% ipython --no-banner

In [1]: import numpy as np

In [2]: import numpy.linalg as la

In [3]: np.set_printoptions(precision=3, suppress=True, linewidth=200, legacy="1.25")

In [4]: E = np.loadtxt("block18.csv", delimiter=",")

In [5]: E
Out[5]: 
array([[145.,  68.,  94.,  78., 135., 123., 127., 123.,  64.],
       [ 68., 138.,  84.,  66., 110., 130., 128., 137., 117.],
       [ 94.,  84., 107.,  58.,  81., 108., 111., 128.,  66.],
       [ 78.,  66.,  58.,  67., 120.,  85.,  76., 108.,  78.],
       [135., 110.,  81., 120., 292., 163., 170., 186., 158.],
       [123., 130., 108.,  85., 163., 216., 179., 177., 116.],
       [127., 128., 111.,  76., 170., 179., 197., 156., 112.],
       [123., 137., 128., 108., 186., 177., 156., 218., 142.],
       [ 64., 117.,  66.,  78., 158., 116., 112., 142., 128.]])

In [6]: Uu, sv, Vh = la.svd(E)

In [7]: vecs = Vh[:(sv > 1e-8).sum()]

In [8]: rng = np.random.default_rng(512266)

In [9]: x = E[5] + -2 * E[6] + rng.integers(2) * np.eye(9)[8]

In [10]: x
Out[10]: array([-131., -126., -114.,  -67., -177., -142., -215., -135., -108.])

In [11]: np.diag(vecs.T @ vecs)
Out[11]: array([0.889, 0.982, 0.991, 0.48 , 1.   , 0.995, 0.94 , 0.999, 0.725])

In [12]: np.allclose(vecs.T @ vecs @ x, x)
Out[12]: True

In [13]: la.matrix_rank(np.vstack([E, x]))
Out[13]: 8

In [14]: M2 = E / la.norm(E, axis=1, keepdims=True)

In [15]: gram = M2 @ M2.T

In [16]: np.argwhere(np.triu(np.abs(gram) > 0.95, 1))
Out[16]: 
array([[0, 2],
       [0, 3],
       [0, 4],
       [0, 5],
       [0, 6],
       [0, 7],
       [1, 2],
       [1, 3],
       [1, 5],
       [1, 6],
       [1, 7],
       [1, 8],
       [2, 3],
       [2, 5],
       [2, 6],
       [2, 7],
       [3, 4],
       [3, 5],
       [3, 6],
       [3, 7],
       [3, 8],
       [4, 5],
       [4, 6],
       [4, 7],
       [4, 8],
       [5, 6],
       [5, 7],
       [5, 8],
       [6, 7],
       [6, 8],
       [7, 8]])

In [17]: (gram - 2 * np.eye(9)).round(6).argmax(axis=1)
Out[17]: array([6, 7, 7, 7, 3, 6, 5, 3, 7])

In [18]: la.norm(M2, axis=1)
Out[18]: array([1., 1., 1., 1., 1., 1., 1., 1., 1.])
